% ipython --no-banner

In [1]: import numpy as np

In [2]: from numpy import linalg as LA

In [3]: np.set_printoptions(precision=3, suppress=True, linewidth=200)

In [4]: data = np.load("data.npy")

In [5]: data
Out[5]: 
array([[ 2,  2,  1],
       [ 2,  2,  1],
       [10,  7,  2],
       [ 4,  6,  0],
       [12, 11,  1],
       [ 2,  2,  1],
       [ 0,  0,  0],
       [ 0,  0,  0],
       [ 0,  0,  0],
       [ 4,  6,  0],
       [ 2,  2,  1]])

In [6]: # row 1 repeats row 0

In [7]: z = data[:, 0] > np.median(data[:, 0])

In [8]: f = data[z].mean(axis=0) - data[~z].mean(axis=0)

In [9]: f
Out[9]: array([6.357, 6.357, 0.179])

In [10]: ((data - data.mean(axis=0)) @ f > 0).astype(int)
Out[10]: array([0, 0, 1, 1, 1, 0, 0, 0, 0, 1, 0])

In [11]: z.astype(int)
Out[11]: array([0, 0, 1, 1, 1, 0, 0, 0, 0, 1, 0])

In [12]: (((data - data.mean(axis=0)) @ f > 0) == z).mean()
Out[12]: np.float64(1.0)

In [13]: x = np.array([0, 1, 0])

In [14]: rhs = data @ x

In [15]: np.round(LA.pinv(data) @ data, 3) + 0
Out[15]: 
array([[1., 0., 0.],
       [0., 1., 0.],
       [0., 0., 1.]])

In [16]: rhs
Out[16]: array([ 2,  2,  7,  6, 11,  2,  0,  0,  0,  6,  2])

In [17]: rng = np.random.default_rng(65)

In [18]: rhs = rhs + 0.3 * rng.normal(size=11)

In [19]: rhs
Out[19]: array([ 1.666,  2.059,  7.372,  5.53 , 10.809,  1.773,  0.026,  0.051, -0.377,  6.08 ,  2.205])

In [20]: b, *_ = LA.lstsq(data, rhs)

In [21]: print([round(float(LA.norm(LA.solve(data.T @ data + lam * np.eye(3), data.T @ rhs))), 2) for lam in (0, 1, 10, 100)])
[0.89, 0.85, 0.72, 0.57]

In [22]: round(LA.norm(rhs - data @ b), 3)
Out[22]: np.float64(0.745)

In [23]: b
Out[23]: array([ 0.104,  0.885, -0.012])

In [24]: b.round()
Out[24]: array([ 0.,  1., -0.])

In [25]: np.round(data.T @ (rhs - data @ b), 3) + 0
Out[25]: array([0., 0., 0.])
